$ python -q
>>> import numpy as np
>>> np.set_printoptions(precision=1, suppress=True, linewidth=200)
>>> def tidy(a):
...     return np.round(a, 1) + 0
... 
>>> K = np.load("run5.npy")
>>> K
array([[1, 0, 0, 5, 0, 4, 0],
       [0, 3, 7, 0, 4, 0, 0],
       [0, 5, 1, 0, 7, 0, 0],
       [8, 0, 0, 4, 0, 7, 0],
       [0, 5, 7, 0, 2, 0, 0],
       [4, 0, 0, 6, 0, 2, 0],
       [0, 0, 0, 0, 0, 0, 8]])
>>> tidy(np.sort(np.linalg.eigvals(K).real))
array([-5.6, -4.2, -2.6, -2. ,  8. , 13.6, 13.9])
>>> (np.linalg.matrix_power((K != 0) + (K.T != 0) + np.eye(7), 7) > 0).astype(int)
array([[1, 0, 0, 1, 0, 1, 0],
       [0, 1, 1, 0, 1, 0, 0],
       [0, 1, 1, 0, 1, 0, 0],
       [1, 0, 0, 1, 0, 1, 0],
       [0, 1, 1, 0, 1, 0, 0],
       [1, 0, 0, 1, 0, 1, 0],
       [0, 0, 0, 0, 0, 0, 1]])
>>> np.flatnonzero(np.linalg.matrix_power((K != 0) + (K.T != 0) + np.eye(7), 7)[5])
array([0, 3, 5])
>>> tidy(np.linalg.det(K))
np.float64(189728.0)
>>> K @ K
array([[57,  0,  0, 49,  0, 47,  0],
       [ 0, 64, 56,  0, 69,  0,  0],
       [ 0, 55, 85,  0, 41,  0,  0],
       [68,  0,  0, 98,  0, 74,  0],
       [ 0, 60, 56,  0, 73,  0,  0],
       [60,  0,  0, 56,  0, 62,  0],
       [ 0,  0,  0,  0,  0,  0, 64]])
>>> (K != 0).astype(int)
array([[1, 0, 0, 1, 0, 1, 0],
       [0, 1, 1, 0, 1, 0, 0],
       [0, 1, 1, 0, 1, 0, 0],
       [1, 0, 0, 1, 0, 1, 0],
       [0, 1, 1, 0, 1, 0, 0],
       [1, 0, 0, 1, 0, 1, 0],
       [0, 0, 0, 0, 0, 0, 1]])
>>> Y = np.linalg.inv(K)
>>> (np.abs(Y) > 1e-9).astype(int)
array([[1, 0, 0, 1, 0, 1, 0],
       [0, 1, 1, 0, 1, 0, 0],
       [0, 1, 1, 0, 1, 0, 0],
       [1, 0, 0, 1, 0, 1, 0],
       [0, 1, 1, 0, 1, 0, 0],
       [1, 0, 0, 1, 0, 1, 0],
       [0, 0, 0, 0, 0, 0, 1]])
>>> tidy(np.linalg.cond(K))
np.float64(7.5)
>>> tidy(np.linalg.inv(Y))
array([[1., 0., 0., 5., 0., 4., 0.],
       [0., 3., 7., 0., 4., 0., 0.],
       [0., 5., 1., 0., 7., 0., 0.],
       [8., 0., 0., 4., 0., 7., 0.],
       [0., 5., 7., 0., 2., 0., 0.],
       [4., 0., 0., 6., 0., 2., 0.],
       [0., 0., 0., 0., 0., 0., 8.]])
>>> tidy(np.linalg.det(K) * Y)
array([[-41888.,      0.,      0.,  17248.,      0.,  23408.,      0.],
       [     0., -57904.,  17248.,      0.,  55440.,      0.,      0.],
       [     0.,  30800., -17248.,      0.,  -1232.,      0.,      0.],
       [ 14784.,      0.,      0., -17248.,      0.,  30800.,      0.],
       [     0.,  36960.,  17248.,      0., -39424.,      0.,      0.],
       [ 39424.,      0.,      0.,  17248.,      0., -44352.,      0.],
       [     0.,      0.,      0.,      0.,      0.,      0.,  23716.]])
